>>> import numpy as np
>>> from numpy import linalg as LA
>>> np.set_printoptions(precision=3, suppress=True, linewidth=120)
>>> F = np.load("dump.npy")
>>> print(F)
[[ 2.113  3.02  -5.918]
 [ 4.008 -1.996  4.059]
 [-0.07   4.041 -7.944]
 [ 6.02   0.974 -1.92 ]]
>>> print(LA.matrix_rank(F, rtol=0.1))
2
>>> print(np.argsort(-LA.norm(F, axis=0).round(6), kind="stable")[:3])
[2 0 1]
>>> print(round(np.log10(LA.cond(F))))
2
>>> print(np.round(F[0] @ F[2], 3))
59.069
>>> print(round(float(LA.norm(F, 2)), 3))
12.223
>>> print(LA.norm(F, axis=1))
[6.972 6.043 8.913 6.393]
>>> print(round(LA.norm(F[0] - F[2]), 3))
3.148
>>> print(round(LA.norm(F[0], 1), 3), np.round(LA.norm(F[0], np.inf), 3))
11.051 5.918
>>> U, sig, vt = LA.svd(F)
>>> print(sig)
[12.223  7.486  0.048]
>>> out = U[:, :2] @ np.diag(sig[:2]) @ vt[:2]
>>> print(round(float(LA.norm(F - out, 2)), 3), round(float(sig[2]), 3))
0.048 0.048
>>> print(round(np.abs(F - out).max(), 3))
0.031
>>> print(np.round(LA.norm(F - out) / LA.norm(F), 3))
0.003
>>> print(out)
[[ 2.113  3.011 -5.923]
 [ 4.008 -2.027  4.043]
 [-0.07   4.027 -7.951]
 [ 6.02   0.998 -1.908]]
>>> data = np.array([[0, 0, 0, 0, -2],
...     [0, 0, 0, 0, 0],
...     [0, -2, 0, 0, 0],
...     [0, 0, 2, 1, 0],
...     [0, 0, -2, -2, 3],
...     [0, 0, 0, 0, 0],
...     [0, 0, 3, 0, 0]])
>>> x0 = np.array([3, -3, 0])
>>> target = F @ x0
>>> coef, lr = np.zeros(3), 1 / LA.norm(F, 2) ** 2
>>> for i in range(3):
...     coef -= lr * F.T @ (F @ coef - target)
...     if i % 1 == 0: print(i, round(LA.norm(F @ coef - target), 3))
... 
0 14.484
1 9.052
2 5.657
>>> print(coef)
[ 2.235 -0.573  1.154]
